$ ipython --no-banner

In [1]: import numpy as np

In [2]: import numpy.linalg as la

In [3]: np.set_printoptions(suppress=True, linewidth=120)

In [4]: rd = lambda a: np.round(a, 3) + 0

In [5]: X = np.loadtxt("layer17.csv", delimiter=",")

In [6]: print(X)
[[ 3.  6.  6.  1.  3.  8.  7.]
 [10. 23.  7. 21. 17. 18.  8.]
 [ 7. 13. 10.  6.  6. 17.  9.]
 [12.  7.  2. 13. 13. 15. 11.]
 [ 9.  6.  6.  6. 10. 17. 15.]
 [ 6.  7.  2.  8.  6.  6.  3.]
 [ 8. 13. 10.  7. 11. 16.  7.]
 [ 5.  7.  4.  6.  8.  8.  0.]
 [ 6. 16.  3. 16. 14.  9.  6.]
 [ 0.  0.  0.  0.  0.  0.  0.]
 [ 4. 16.  5. 13. 11. 12.  5.]
 [ 2.  3.  3.  0.  6.  8.  0.]
 [11.  9.  9.  6. 16. 25. 15.]
 [ 4.  7.  4.  5.  3.  9.  2.]
 [ 4.  7.  4.  5.  3.  9.  2.]
 [ 6. 16.  3. 16. 14.  9.  6.]
 [ 0.  9.  1.  8.  8.  3.  3.]
 [10.  7.  4. 10. 10. 18. 10.]
 [11. 16.  5. 19. 23. 20. 11.]
 [10.  7.  4. 10. 10. 18. 10.]
 [ 6. 10.  7.  5.  9. 17.  2.]
 [ 6.  9.  1. 13. 15. 12. 11.]
 [12.  7.  2. 13. 13. 15. 11.]
 [ 0.  9.  1.  8.  8.  3.  3.]
 [ 4. 16.  5. 13. 11. 12.  5.]
 [ 0.  0.  0.  0.  0.  0.  0.]
 [11. 17. 11. 11. 17. 25.  2.]]

In [7]: blk = np.stack([X, 5 * X, X[::-1]])

In [8]: np.einsum("bij,cij->bc", blk, blk)
Out[8]: 
array([[ 18598.,  92990.,  12332.],
       [ 92990., 464950.,  61660.],
       [ 12332.,  61660.,  18598.]])

In [9]: la.matrix_rank(blk.reshape(3, -1))
Out[9]: np.int64(2)

In [10]: (blk @ X.T).shape
Out[10]: (3, 27, 27)

In [11]: Xc = X - X.mean(axis=0)

In [12]: Uu, s, Vt = la.svd(Xc, full_matrices=False)

In [13]: (np.sign(Uu[:, 0]) == np.sign(Uu[0, 0])).astype(int)
Out[13]: array([1, 0, 0, 0, 0, 1, 0, 1, 0, 1, 0, 1, 0, 1, 1, 0, 1, 0, 0, 0, 1, 0, 0, 1, 0, 1, 0])

In [14]: rd(np.abs(Vt[-1]))
Out[14]: array([0.301, 0.494, 0.641, 0.502, 0.001, 0.031, 0.042])

In [15]: rd(s ** 2 / (s ** 2).sum())
Out[15]: array([0.667, 0.182, 0.095, 0.031, 0.019, 0.005, 0.   ])

In [16]: rd(Vt[0] * np.sign(Vt[0, np.abs(Vt[0]).argmax()]))
Out[16]: array([0.3  , 0.378, 0.158, 0.408, 0.461, 0.532, 0.282])

In [17]: rd((s ** 2).sum() ** 2 / (s ** 4).sum())
Out[17]: np.float64(2.046)

In [18]: np.searchsorted(np.cumsum(s ** 2) / (s ** 2).sum(), 0.9) + 1
Out[18]: np.int64(3)
